$ python -q
>>> import numpy as np
>>> from numpy import linalg as LA
>>> np.set_printoptions(precision=2, suppress=True, linewidth=100)
>>> F = np.loadtxt("out4.csv", delimiter=",")
>>> F
array([[-3.,  3., -3.,  3.],
       [-3.,  0., -3.,  0.],
       [-3.,  3., -3.,  3.],
       [-3.,  0., -3.,  0.]])
>>> x0 = np.array([-2, -2, 0, 1])
>>> a = np.maximum(F @ x0, 0)
>>> np.tanh(F @ x0)
array([1., 1., 1., 1.])
>>> F * (a > 1e-9)[:, None]
array([[-3.,  3., -3.,  3.],
       [-3.,  0., -3.,  0.],
       [-3.,  3., -3.,  3.],
       [-3.,  0., -3.,  0.]])
>>> np.allclose(F[:-1].T @ LA.lstsq(F[:-1].T, F[-1])[0], F[-1])
True
>>> F @ F
array([[  0., -18.,   0., -18.],
       [ 18., -18.,  18., -18.],
       [  0., -18.,   0., -18.],
       [ 18., -18.,  18., -18.]])
>>> (F + F.T) / 2
array([[-3.,  0., -3.,  0.],
       [ 0.,  0.,  0.,  0.],
       [-3.,  0., -3.,  0.],
       [ 0.,  0.,  0.,  0.]])
>>> np.allclose(F @ F.T, F.T @ F)
False
>>> np.round(LA.det(F), 2)
np.float64(0.0)
>>> (F - F.T) / 2
array([[ 0.,  3.,  0.,  3.],
       [-3.,  0., -3.,  0.],
       [ 0.,  3.,  0.,  3.],
       [-3.,  0., -3.,  0.]])
>>> LA.matrix_power(F, 3)
array([[108.,   0., 108.,   0.],
       [  0., 108.,   0., 108.],
       [108.,   0., 108.,   0.],
       [  0., 108.,   0., 108.]])
>>> np.argsort(-LA.norm(F, axis=0).round(6), kind="stable")[:3]
array([0, 2, 1])
>>> LA.matrix_rank(F, rtol=0.1)
np.int64(2)
>>> LA.cond(F) > 100
np.True_
>>> [round(float(x), 2) for x in LA.svd(F, compute_uv=False)[:3]]
[9.71, 3.71, 0.0]
>>> round(LA.norm(F, 2) / LA.norm(F), 2)
np.float64(0.93)
>>> out = np.array([[1, -1], [-2, 2]])
>>> basis = np.array([[2, 1, 1], [1, -1, -3], [1, -1, 1]])
>>> m1 = np.kron(out, basis)
>>> m1
array([[ 2,  1,  1, -2, -1, -1],
       [ 1, -1, -3, -1,  1,  3],
       [ 1, -1,  1, -1,  1, -1],
       [-4, -2, -2,  4,  2,  2],
       [-2,  2,  6,  2, -2, -6],
       [-2,  2, -2,  2, -2,  2]])
>>> # looks like rank 3
>>> round(float(np.trace(LA.pinv(m1) @ m1)), 2)
3.0
>>> ang = np.radians(45)
>>> Rm = np.eye(6)
>>> Rm[0, 0] = Rm[1, 1] = np.cos(ang)
>>> Rm[0, 1], Rm[1, 0] = -np.sin(ang), np.sin(ang)
>>> Rm
array([[ 0.71, -0.71,  0.  ,  0.  ,  0.  ,  0.  ],
       [ 0.71,  0.71,  0.  ,  0.  ,  0.  ,  0.  ],
       [ 0.  ,  0.  ,  1.  ,  0.  ,  0.  ,  0.  ],
       [ 0.  ,  0.  ,  0.  ,  1.  ,  0.  ,  0.  ],
       [ 0.  ,  0.  ,  0.  ,  0.  ,  1.  ,  0.  ],
       [ 0.  ,  0.  ,  0.  ,  0.  ,  0.  ,  1.  ]])
>>> out = m1 @ Rm.T
>>> round(LA.det(Rm), 2), round(float(np.trace(Rm)), 2)
(np.float64(1.0), 5.41)
>>> np.allclose(m1 @ m1.T, out @ out.T)
True
